$ python3 -q
>>> import numpy as np
>>> np.set_printoptions(precision=3, suppress=True, linewidth=160)
>>> K = np.maximum(np.array([[1],
...     [-2],
...     [2],
...     [1],
...     [-2],
...     [2],
...     [1],
...     [-2],
...     [0],
...     [2],
...     [0],
...     [2],
...     [2],
...     [0],
...     [-1],
...     [-2],
...     [0],
...     [-2],
...     [-1],
...     [-1],
...     [1],
...     [-2],
...     [1],
...     [0],
...     [-2],
...     [1],
...     [0],
...     [-2],
...     [-1],
...     [-1],
...     [-2],
...     [-2],
...     [1],
...     [0],
...     [2],
...     [2],
...     [-1],
...     [2],
...     [1],
...     [2],
...     [-2],
...     [-2]]) @ np.array([[3, -1, 3, 0]]) + np.array([3, -3, 0, -1]), 0)
>>> print(K)
[[6 0 3 0]
 [0 0 0 0]
 [9 0 6 0]
 [6 0 3 0]
 [0 0 0 0]
 [9 0 6 0]
 [6 0 3 0]
 [0 0 0 0]
 [3 0 0 0]
 [9 0 6 0]
 [3 0 0 0]
 [9 0 6 0]
 [9 0 6 0]
 [3 0 0 0]
 [0 0 0 0]
 [0 0 0 0]
 [3 0 0 0]
 [0 0 0 0]
 [0 0 0 0]
 [0 0 0 0]
 [6 0 3 0]
 [0 0 0 0]
 [6 0 3 0]
 [3 0 0 0]
 [0 0 0 0]
 [6 0 3 0]
 [3 0 0 0]
 [0 0 0 0]
 [0 0 0 0]
 [0 0 0 0]
 [0 0 0 0]
 [0 0 0 0]
 [6 0 3 0]
 [3 0 0 0]
 [9 0 6 0]
 [9 0 6 0]
 [0 0 0 0]
 [9 0 6 0]
 [6 0 3 0]
 [9 0 6 0]
 [0 0 0 0]
 [0 0 0 0]]
>>> # row 3 repeats row 0
>>> print(K.shape)
(42, 4)
>>> print(K.sum(axis=0))
[150   0  78   0]
>>> print(np.unravel_index(np.abs(K).argmax(), K.shape))
(np.int64(2), np.int64(0))
>>> print(K.sum(axis=1))
[ 9  0 15  9  0 15  9  0  3 15  3 15 15  3  0  0  3  0  0  0  9  0  9  3  0  9  3  0  0  0  0  0  9  3 15 15  0 15  9 15  0  0]
>>> th = np.radians(15)
>>> Rm = np.eye(4)
>>> Rm[2, 2] = Rm[0, 0] = np.cos(th)
>>> Rm[2, 0], Rm[0, 2] = -np.sin(th), np.sin(th)
>>> print(Rm)
[[ 0.966  0.     0.259  0.   ]
 [ 0.     1.     0.     0.   ]
 [-0.259  0.     0.966  0.   ]
 [ 0.     0.     0.     1.   ]]
>>> B = K @ Rm.T
>>> print(np.allclose(K @ K.T, B @ B.T))
True
>>> print(np.abs(B - K).max(axis=0))
[1.246 0.    2.534 0.   ]
>>> C2 = K.T @ K
>>> print(np.linalg.matrix_rank(C2))
2
>>> print(np.linalg.svd(K, compute_uv=False) ** 2)
[1454.843   21.157    0.       0.   ]
>>> print(np.trace(C2), (K ** 2).sum())
1476 1476
>>> print(C2)
[[1080    0  630    0]
 [   0    0    0    0]
 [ 630    0  396    0]
 [   0    0    0    0]]
>>> print(np.diag(C2))
[1080    0  396    0]
>>> X = np.load("a.npy")
>>> print(X)
[[  2   3   1   1   3   0   1   0   1]
 [ 10  15   5   5  15   0   5   0   5]
 [ 18  27   9   9  27   0   9   0   9]
 [-12 -18  -6  -6 -18   0  -6   0  -6]
 [ 16  24   8   8  24   0   8   0   8]
 [  0   0   0   0   0   0   0   0   0]
 [  2   3   1   1   3   0   1   0   1]
 [ -6  -9  -3  -3  -9   0  -3   0  -3]
 [  0   0   0   0   0   0   0   0   0]
 [  6   9   3   3   9   0   3   0   3]]
>>> # null space of dimension 8
>>> U, sig, vt = np.linalg.svd(X)
>>> print(np.argmax(sig[:-1] / (sig[1:] + 1e-6)) + 1)
1
>>> print(sig.round(3) + 0)
[76.655  0.     0.     0.     0.     0.     0.     0.     0.   ]
>>> B = U[:, :1] @ np.diag(sig[:1]) @ vt[:1]
>>> print(B)
[[  2.   3.   1.   1.   3.   0.   1.   0.   1.]
 [ 10.  15.   5.   5.  15.   0.   5.   0.   5.]
 [ 18.  27.   9.   9.  27.   0.   9.   0.   9.]
 [-12. -18.  -6.  -6. -18.   0.  -6.   0.  -6.]
 [ 16.  24.   8.   8.  24.   0.   8.   0.   8.]
 [  0.   0.   0.   0.   0.   0.   0.   0.   0.]
 [  2.   3.   1.   1.   3.   0.   1.   0.   1.]
 [ -6.  -9.  -3.  -3.  -9.   0.  -3.   0.  -3.]
 [  0.   0.   0.   0.   0.   0.   0.   0.   0.]
 [  6.   9.   3.   3.   9.   0.   3.   0.   3.]]
>>> print(np.linalg.matrix_rank(B))
1
>>> print(round(float(np.linalg.norm(X - B) / np.linalg.norm(X)), 3))
0.0
>>> print(np.argsort(-np.linalg.norm(X, axis=0).round(6), kind="stable")[:3])
[1 4 0]
>>> print(np.linalg.cond(X) > 100)
True
>>> print(round(np.linalg.norm(X, 2) / np.linalg.norm(X), 3))
1.0
>>> print(round(float(np.linalg.norm(X, 1)), 3), np.round(np.linalg.norm(X, np.inf), 3))
108.0 108.0
>>> print(np.round(np.linalg.norm(X) ** 2 / np.linalg.norm(X, 2) ** 2, 3))
1.0
>>> print(X[8] @ X[5])
0
>>> print(round(np.linalg.norm(X[8], 1), 3), np.round(np.linalg.norm(X[8], np.inf), 3))
0.0 0.0
>>> print(np.linalg.norm(X, axis=1))
[ 5.099 25.495 45.891 30.594 40.792  0.     5.099 15.297  0.    15.297]
>>> mat = np.loadtxt("case18.csv", delimiter=",")
>>> print(mat)
[[0. 0. 1. 0.]
 [0. 0. 0. 1.]
 [0. 1. 0. 0.]
 [1. 0. 0. 0.]]
>>> # row-stochastic, so 1 is an eigenvalue
>>> print(mat.sum(axis=1))
[1. 1. 1. 1.]
>>> print(np.linalg.matrix_power(mat, 2))
[[0. 1. 0. 0.]
 [1. 0. 0. 0.]
 [0. 0. 0. 1.]
 [0. 0. 1. 0.]]
>>> p = np.eye(4)[2]
>>> for _ in range(6):
...     p = p @ mat
...     print(p.round(3))
... 
[0. 1. 0. 0.]
[0. 0. 0. 1.]
[1. 0. 0. 0.]
[0. 0. 1. 0.]
[0. 1. 0. 0.]
[0. 0. 0. 1.]
>>> O, Rm = np.linalg.qr(mat)
>>> print(O.shape, Rm.shape)
(4, 4) (4, 4)
>>> print(O)
[[ 0.  0. -1.  0.]
 [-0.  0.  0. -1.]
 [-0. -1.  0.  0.]
 [-1. -0.  0.  0.]]
>>> print(np.allclose(Rm.T @ Rm, mat.T @ mat))
True
>>> print(np.trace(O @ O.T))
4.0
>>> print(np.trace(mat))
0.0
>>> print(np.allclose(mat @ mat.T, mat.T @ mat))
True
>>> print(np.sort(np.abs(np.linalg.eigvals(mat))))
[1. 1. 1. 1.]
>>> print(np.allclose(mat, mat.T))
False
>>> print((mat + mat.T) / 2)
[[0.  0.  0.5 0.5]
 [0.  0.  0.5 0.5]
 [0.5 0.5 0.  0. ]
 [0.5 0.5 0.  0. ]]
>>> E = np.diag(np.array([3, -3, 0, -1, -1, 3, -1, -2, -3, 0, -1])) + -3 * np.eye(11, k=1) + -3 * np.eye(11, k=-1)
>>> print(E)
[[ 3. -3.  0.  0.  0.  0.  0.  0.  0.  0.  0.]
 [-3. -3. -3.  0.  0.  0.  0.  0.  0.  0.  0.]
 [ 0. -3.  0. -3.  0.  0.  0.  0.  0.  0.  0.]
 [ 0.  0. -3. -1. -3.  0.  0.  0.  0.  0.  0.]
 [ 0.  0.  0. -3. -1. -3.  0.  0.  0.  0.  0.]
 [ 0.  0.  0.  0. -3.  3. -3.  0.  0.  0.  0.]
 [ 0.  0.  0.  0.  0. -3. -1. -3.  0.  0.  0.]
 [ 0.  0.  0.  0.  0.  0. -3. -2. -3.  0.  0.]
 [ 0.  0.  0.  0.  0.  0.  0. -3. -3. -3.  0.]
 [ 0.  0.  0.  0.  0.  0.  0.  0. -3.  0. -3.]
 [ 0.  0.  0.  0.  0.  0.  0.  0.  0. -3. -1.]]
>>> vals, vecs = np.linalg.eigh(E)
>>> vec = np.array([-4, 5, -9, -2, -7, 1, 0, 9, 1, 3, -5])
>>> print(np.linalg.eigvalsh(E[1:, 1:]))
[-7.196 -6.098 -4.585 -3.798 -2.092 -0.303  1.421  3.578  3.907  6.167]
>>> blk = np.stack([E, -2 * E, E[::-1]])
>>> print(blk.sum(axis=0))
[[-3.  3.  0.  0.  0.  0.  0.  0.  0. -3. -1.]
 [ 3.  3.  3.  0.  0.  0.  0.  0. -3.  0. -3.]
 [ 0.  3.  0.  3.  0.  0.  0. -3. -3. -3.  0.]
 [ 0.  0.  3.  1.  3.  0. -3. -2. -3.  0.  0.]
 [ 0.  0.  0.  3.  1.  0. -1. -3.  0.  0.  0.]
 [ 0.  0.  0.  0.  0.  0.  0.  0.  0.  0.  0.]
 [ 0.  0.  0. -3. -1.  0.  1.  3.  0.  0.  0.]
 [ 0.  0. -3. -1. -3.  0.  3.  2.  3.  0.  0.]
 [ 0. -3.  0. -3.  0.  0.  0.  3.  3.  3.  0.]
 [-3. -3. -3.  0.  0.  0.  0.  0.  3.  0.  3.]
 [ 3. -3.  0.  0.  0.  0.  0.  0.  0.  3.  1.]]
>>> print(np.linalg.matrix_rank(blk.reshape(3, -1)))
2
>>> f, g = E[3], E[8]
>>> print(f @ g)
0.0
>>> p = (f @ g) / (f @ f) * f
>>> print(np.outer(f, g))
[[ 0.  0.  0.  0.  0.  0.  0. -0. -0. -0.  0.]
 [ 0.  0.  0.  0.  0.  0.  0. -0. -0. -0.  0.]
 [-0. -0. -0. -0. -0. -0. -0.  9.  9.  9. -0.]
 [-0. -0. -0. -0. -0. -0. -0.  3.  3.  3. -0.]
 [-0. -0. -0. -0. -0. -0. -0.  9.  9.  9. -0.]
 [ 0.  0.  0.  0.  0.  0.  0. -0. -0. -0.  0.]
 [ 0.  0.  0.  0.  0.  0.  0. -0. -0. -0.  0.]
 [ 0.  0.  0.  0.  0.  0.  0. -0. -0. -0.  0.]
 [ 0.  0.  0.  0.  0.  0.  0. -0. -0. -0.  0.]
 [ 0.  0.  0.  0.  0.  0.  0. -0. -0. -0.  0.]
 [ 0.  0.  0.  0.  0.  0.  0. -0. -0. -0.  0.]]
>>> print(np.linalg.matrix_rank(np.outer(f, g)))
1
>>> print(g - p)
[ 0.  0.  0.  0.  0.  0.  0. -3. -3. -3.  0.]
>>> B = E / np.linalg.norm(E, axis=1, keepdims=True)
>>> C2 = B @ B.T
>>> print(np.argwhere(np.triu(np.abs(C2) > 0.95, 1)))
[]
>>> print(C2[2])
[0.5   0.408 1.    0.162 0.487 0.    0.    0.    0.    0.    0.   ]
>>> print((C2 - 2 * np.eye(11)).round(6).argmax(axis=1))
[2 2 0 1 2 3 4 8 7 7 8]
>>> data = np.load("sample12.npy")
>>> print(data)
[[-20.518  20.067 -30.605  32.033  31.21 ]
 [-19.923  18.021 -30.027  31.306  29.851]
 [-20.69   18.927 -28.581  30.908  28.708]
 [-20.812  18.952 -31.214  29.751  29.659]
 [-21.445  19.908 -30.572  28.03   29.354]
 [-18.523  20.645 -29.648  29.63   29.968]
 [-21.654  20.714 -29.464  26.988  29.835]
 [-20.427  20.358 -28.533  28.449  30.961]
 [-19.379  21.047 -30.607  30.182  29.941]
 [-20.927  20.804 -29.466  27.868  29.027]
 [-20.453  21.278 -29.275  29.737  30.818]
 [-19.811  20.16  -32.019  30.162  29.851]
 [-20.448  19.5   -30.133  28.098  29.859]
 [-21.792  20.131 -30.814  29.406  28.342]
 [-21.151  20.623 -29.249  30.943  30.716]
 [-20.787  21.362 -30.809  28.615  30.613]
 [-20.5    19.623 -30.714  30.887  30.649]
 [-21.749  20.01  -31.306  30.706  30.824]
 [-20.2    18.966 -31.083  29.046  28.344]
 [-19.598  20.206 -31.133  30.605  30.431]
 [-18.841  19.939 -29.142  29.467  30.007]
 [-19.399  20.64  -30.868  31.275  29.36 ]
 [-19.014  20.342 -29.745  29.902  26.982]
 [-18.743  19.523 -30.418  32.119  28.82 ]
 [-20.374  20.574 -30.757  29.626  27.785]
 [-21.166  20.633 -30.309  31.732  28.966]
 [-19.098  18.482 -29.682  28.758  30.602]
 [-18.85   20.303 -29.257  30.518  30.093]
 [-21.237  18.172 -30.425  31.413  30.94 ]
 [-20.833  19.982 -31.515  31.654  30.807]
 [-19.376  19.47  -30.122  31.18   30.555]
 [-19.5    20.666 -32.316  32.164  31.127]
 [-20.473  18.785 -29.001  29.495  30.886]
 [-18.773  19.803 -29.73   30.37   28.836]]
>>> C2 = np.cov(data, rowvar=False)
>>> print(np.argsort(-data.std(axis=0).round(6), kind="stable"))
[3 4 0 2 1]
>>> print(C2.shape)
(5, 5)
>>> print(np.median(data, axis=0))
[-20.438  20.099 -30.364  30.172  29.954]
>>> print(data.std(axis=0))
[0.943 0.837 0.914 1.312 1.024]
>>> print(np.linalg.eigvalsh(C2)[::-1])
[2.054 1.14  0.922 0.735 0.5  ]
